$ ipython --no-banner

In [1]: import numpy as np

In [2]: from numpy import linalg as LA

In [3]: np.set_printoptions(precision=1, suppress=True, linewidth=160, sign=" ")

In [4]: rd = lambda a: np.round(a, 1) + 0

In [5]: X = np.load("test12.npy")

In [6]: X
Out[6]: 
array([[ 10,  12,   9,  11,  17],
       [  9,   4,   3,   4,   2],
       [ 17,  11,   1,  12,  10],
       [ 26,  15,   4,  16,  12],
       [  9,   5,   1,   9,   1],
       [  9,   5,   1,   9,   1],
       [  6,   6,   8,   1,   0],
       [ 28,  21,  13,  24,  20],
       [  8,  12,  17,   9,   8],
       [  8,   6,   0,   3,   9],
       [ 15,  11,   9,  10,   1],
       [  6,   6,   8,   1,   0],
       [  0,   0,   0,   0,   0],
       [  0,   0,   0,   0,   0],
       [  9,   5,   1,   9,   1],
       [ 24,  15,  12,  14,   3],
       [ 18,   9,   4,  13,   3],
       [  9,   5,   1,   9,   1],
       [ 15,  10,  11,   5,   2],
       [  8,  12,  17,   9,   8],
       [  8,  12,  17,   9,   8],
       [  0,   0,   0,   0,   0],
       [  9,   4,   3,   4,   2],
       [  9,   4,   3,   4,   2],
       [  0,   0,   0,   0,   0],
       [ 11,  11,  10,  17,   9],
       [ 15,  11,   9,  10,   1],
       [  9,   4,   3,   4,   2],
       [ 26,  15,   4,  16,  12],
       [  0,   0,   0,   0,   0],
       [  0,   0,   0,   0,   0],
       [  9,   4,   3,   4,   2],
       [ 14,  12,   8,   4,   9],
       [ 15,  11,   9,  10,   1],
       [  0,   0,   0,   0,   0],
       [ 17,  17,  18,  18,   9],
       [  0,   0,   0,   0,   0]])

In [7]: # row 5 repeats row 4

In [8]: basis = X[[21, 25]].astype(float)

In [9]: for _ in range(6):
   ...:     lab = LA.norm(X[:, None] - basis, axis=-1).argmin(axis=1)
   ...:     basis = np.array([X[lab == j].mean(axis=0) for j in range(2)])
   ...: 

In [10]: lab
Out[10]: array([ 1,  0,  1,  1,  0,  0,  0,  1,  1,  0,  1,  0,  0,  0,  0,  1,  1,  0,  1,  1,  1,  0,  0,  0,  0,  1,  1,  0,  1,  0,  0,  0,  1,  1,  0,  1,  0])

In [11]: np.bincount(lab)
Out[11]: array([ 20,  17])

In [12]: P = X @ LA.solve(X.T @ X, X.T)

In [13]: rd(P @ X[:, 1])
Out[13]: 
array([ 12.,   4.,  11.,  15.,   5.,   5.,   6.,  21.,  12.,   6.,  11.,   6.,   0.,   0.,   5.,  15.,   9.,   5.,  10.,  12.,  12.,   0.,   4.,   4.,   0.,
        11.,  11.,   4.,  15.,   0.,   0.,   4.,  12.,  11.,   0.,  17.,   0.])

In [14]: rd(np.trace(P))
Out[14]: np.float64(5.0)

In [15]: A = np.loadtxt("a.csv", delimiter=",")

In [16]: A
Out[16]: 
array([[ 1.,  2.,  0.,  0.,  2.,  3.,  0.],
       [ 3.,  3.,  0.,  2.,  1.,  1.,  3.],
       [ 2.,  3.,  2.,  1.,  2.,  3.,  3.],
       [ 3.,  1.,  0.,  1.,  2.,  2.,  2.],
       [ 0.,  0.,  0.,  0.,  3.,  2.,  1.],
       [ 2.,  1.,  2.,  3.,  0.,  0.,  2.],
       [ 2.,  1.,  1.,  1.,  3.,  0.,  3.],
       [ 0.,  0.,  0.,  0.,  3.,  2.,  1.],
       [ 3.,  0.,  3.,  2.,  1.,  1.,  0.],
       [ 2.,  3.,  2.,  0.,  1.,  0.,  3.]])

In [17]: vec = np.array([1, 3, 1, 1, 2, 0, 2])

In [18]: target = A @ vec

In [19]: rd(LA.pinv(A) @ A)
Out[19]: 
array([[ 1.,  0.,  0.,  0.,  0.,  0.,  0.],
       [ 0.,  1.,  0.,  0.,  0.,  0.,  0.],
       [ 0.,  0.,  1.,  0.,  0.,  0.,  0.],
       [ 0.,  0.,  0.,  1.,  0.,  0.,  0.],
       [ 0.,  0.,  0.,  0.,  1.,  0.,  0.],
       [ 0.,  0.,  0.,  0.,  0.,  1.,  0.],
       [ 0.,  0.,  0.,  0.,  0.,  0.,  1.]])

In [20]: rd(LA.solve(A.T @ A, A.T @ target))
Out[20]: array([ 1.,  3.,  1.,  1.,  2.,  0.,  2.])

In [21]: target
Out[21]: array([ 11.,  22.,  24.,  15.,   8.,  14.,  19.,   8.,  10.,  21.])

In [22]: rd(LA.lstsq(A, target)[0])
Out[22]: array([ 1.,  3.,  1.,  1.,  2.,  0.,  2.])

In [23]: rng = np.random.default_rng(294)

In [24]: target = target + 0.3 * rng.normal(size=10)

In [25]: rd(target)
Out[25]: array([ 11.1,  21.9,  23.9,  15.1,   8.3,  13.7,  18.9,   7.8,  10.3,  21.1])

In [26]: coef, *_ = LA.lstsq(A, target)

In [27]: rd(LA.norm(target - A @ coef))
Out[27]: np.float64(0.4)

In [28]: rd(A.T @ (target - A @ coef))
Out[28]: array([ 0.,  0.,  0.,  0.,  0.,  0.,  0.])

In [29]: [round(float(LA.norm(LA.solve(A.T @ A + lam * np.eye(7), A.T @ target))), 2) for lam in (0, 1, 10, 100)]
Out[29]: [4.44, 4.19, 3.8, 2.47]

In [30]: lab = rng.permutation(5)

In [31]: A2 = X[:, lab] * rng.choice([-1, 1], 5)

In [32]: A2
Out[32]: 
array([[ -9, -17, -11, -10, -12],
       [ -3,  -2,  -4,  -9,  -4],
       [ -1, -10, -12, -17, -11],
       [ -4, -12, -16, -26, -15],
       [ -1,  -1,  -9,  -9,  -5],
       [ -1,  -1,  -9,  -9,  -5],
       [ -8,   0,  -1,  -6,  -6],
       [-13, -20, -24, -28, -21],
       [-17,  -8,  -9,  -8, -12],
       [  0,  -9,  -3,  -8,  -6],
       [ -9,  -1, -10, -15, -11],
       [ -8,   0,  -1,  -6,  -6],
       [  0,   0,   0,   0,   0],
       [  0,   0,   0,   0,   0],
       [ -1,  -1,  -9,  -9,  -5],
       [-12,  -3, -14, -24, -15],
       [ -4,  -3, -13, -18,  -9],
       [ -1,  -1,  -9,  -9,  -5],
       [-11,  -2,  -5, -15, -10],
       [-17,  -8,  -9,  -8, -12],
       [-17,  -8,  -9,  -8, -12],
       [  0,   0,   0,   0,   0],
       [ -3,  -2,  -4,  -9,  -4],
       [ -3,  -2,  -4,  -9,  -4],
       [  0,   0,   0,   0,   0],
       [-10,  -9, -17, -11, -11],
       [ -9,  -1, -10, -15, -11],
       [ -3,  -2,  -4,  -9,  -4],
       [ -4, -12, -16, -26, -15],
       [  0,   0,   0,   0,   0],
       [  0,   0,   0,   0,   0],
       [ -3,  -2,  -4,  -9,  -4],
       [ -8,  -9,  -4, -14, -12],
       [ -9,  -1, -10, -15, -11],
       [  0,   0,   0,   0,   0],
       [-18,  -9, -18, -17, -17],
       [  0,   0,   0,   0,   0]])

In [33]: left, _, vt = LA.svd(X.T @ A2)

In [34]: rd(left @ vt)
Out[34]: 
array([[ 0.,  0.,  0., -1.,  0.],
       [ 0.,  0.,  0.,  0., -1.],
       [-1.,  0.,  0.,  0.,  0.],
       [ 0.,  0., -1.,  0.,  0.],
       [ 0., -1.,  0.,  0.,  0.]])

In [35]: rd(LA.lstsq(X, A2)[0])
Out[35]: 
array([[ 0.,  0.,  0., -1.,  0.],
       [ 0.,  0.,  0.,  0., -1.],
       [-1.,  0.,  0.,  0.,  0.],
       [ 0.,  0., -1.,  0.,  0.],
       [ 0., -1.,  0.,  0.,  0.]])

In [36]: f = np.array([3, 3, 1, 0, 1, 1, 3, 3, 3, 1, 1, 2, 2, 3])

In [37]: M = np.array([np.roll(f, i) for i in range(14)])

In [38]: M
Out[38]: 
array([[ 3,  3,  1,  0,  1,  1,  3,  3,  3,  1,  1,  2,  2,  3],
       [ 3,  3,  3,  1,  0,  1,  1,  3,  3,  3,  1,  1,  2,  2],
       [ 2,  3,  3,  3,  1,  0,  1,  1,  3,  3,  3,  1,  1,  2],
       [ 2,  2,  3,  3,  3,  1,  0,  1,  1,  3,  3,  3,  1,  1],
       [ 1,  2,  2,  3,  3,  3,  1,  0,  1,  1,  3,  3,  3,  1],
       [ 1,  1,  2,  2,  3,  3,  3,  1,  0,  1,  1,  3,  3,  3],
       [ 3,  1,  1,  2,  2,  3,  3,  3,  1,  0,  1,  1,  3,  3],
       [ 3,  3,  1,  1,  2,  2,  3,  3,  3,  1,  0,  1,  1,  3],
       [ 3,  3,  3,  1,  1,  2,  2,  3,  3,  3,  1,  0,  1,  1],
       [ 1,  3,  3,  3,  1,  1,  2,  2,  3,  3,  3,  1,  0,  1],
       [ 1,  1,  3,  3,  3,  1,  1,  2,  2,  3,  3,  3,  1,  0],
       [ 0,  1,  1,  3,  3,  3,  1,  1,  2,  2,  3,  3,  3,  1],
       [ 1,  0,  1,  1,  3,  3,  3,  1,  1,  2,  2,  3,  3,  3],
       [ 3,  1,  0,  1,  1,  3,  3,  3,  1,  1,  2,  2,  3,  3]])

In [39]: left, sig, vt = LA.svd(M, full_matrices=False)

In [40]: left.shape, sig.shape, vt.shape
Out[40]: ((14, 14), (14,), (14, 14))

In [41]: np.allclose(left * sig @ vt, M)
Out[41]: True

In [42]: (sig > 1e-8).sum()
Out[42]: np.int64(14)

In [43]: rd(np.abs(vt[0]))
Out[43]: array([ 0.3,  0.3,  0.3,  0.3,  0.3,  0.3,  0.3,  0.3,  0.3,  0.3,  0.3,  0.3,  0.3,  0.3])

In [44]: np.abs(left[:, 0]).round(6).argmax()
Out[44]: np.int64(0)

In [45]: A2 = M + rng.integers(-2, 3, (14, 12)) @ rng.integers(-2, 3, (12, 14))

In [46]: A2
Out[46]: 
array([[  7,   4,   4,  -4,  12,   0,  10,  -4,  -4,  -2,  -2,  -8,   0,  -2],
       [  1,   7,  -6,  13,  -4,   4,   1,   9,  14,  -4,  15,   8,   5,  -3],
       [  7,  17,  -1,   1,  17, -11,  -4,  -3,   4,   6,  12,   5,  12,   8],
       [  3,  12,   1,  13,   6,   6,  -9,  12,   1,   3,   3,   5,  -1, -13],
       [  4,   0,   0,   5,   4,  14,  12,  -2,   0,  -3,   4,   4,  -4, -10],
       [ -4,   1,  11,   9,   1,  -2,   0,   4,   3,   4,   3,   6,   2,   1],
       [  2,   7,  -1,  -2,   4,  -2,   4,   3,   6,   8,   4,   1,   9,  10],
       [  1,   0, -10,   0,   0,   8,   2,  13,   5,   5,  -2,   6,   7,  -1],
       [  6,   5, -10, -10,  10,   3,   9,   4,   3,   2,  -1,   3,   2,   6],
       [ -2,   6,   2,  11,  -5,  -4,  -5,   3,   9,  -2,   7,   2,  -1,   3],
       [ -4,  10,  13,   9,   8,  -6,  -7,  -1,  -1,  10,   9,  -8,   9,   8],
       [-10,  -1,  -1,  -2,   5,  -5,  -7,  -3,   1,  22,   2,  -2,  20,   2],
       [  2,   8,   8,   9,   0,   8,  -7,   1,  -2,   2,  14,   2,   8,  15],
       [ -1,  -5,   8,  10,  -4,   2,  10,   7,   2,  -2,   6,  -8,  11,  15]])

In [47]: LA.matrix_rank(A2 - M, tol=1e-8)
Out[47]: np.int64(12)

In [48]: rd(LA.svd(A2 - M, compute_uv=False))
Out[48]: array([ 48.8,  40.6,  35.3,  29.7,  26.5,  19.1,  16.8,  12.8,  10.1,   7.8,   4.2,   2. ,   0. ,   0. ])
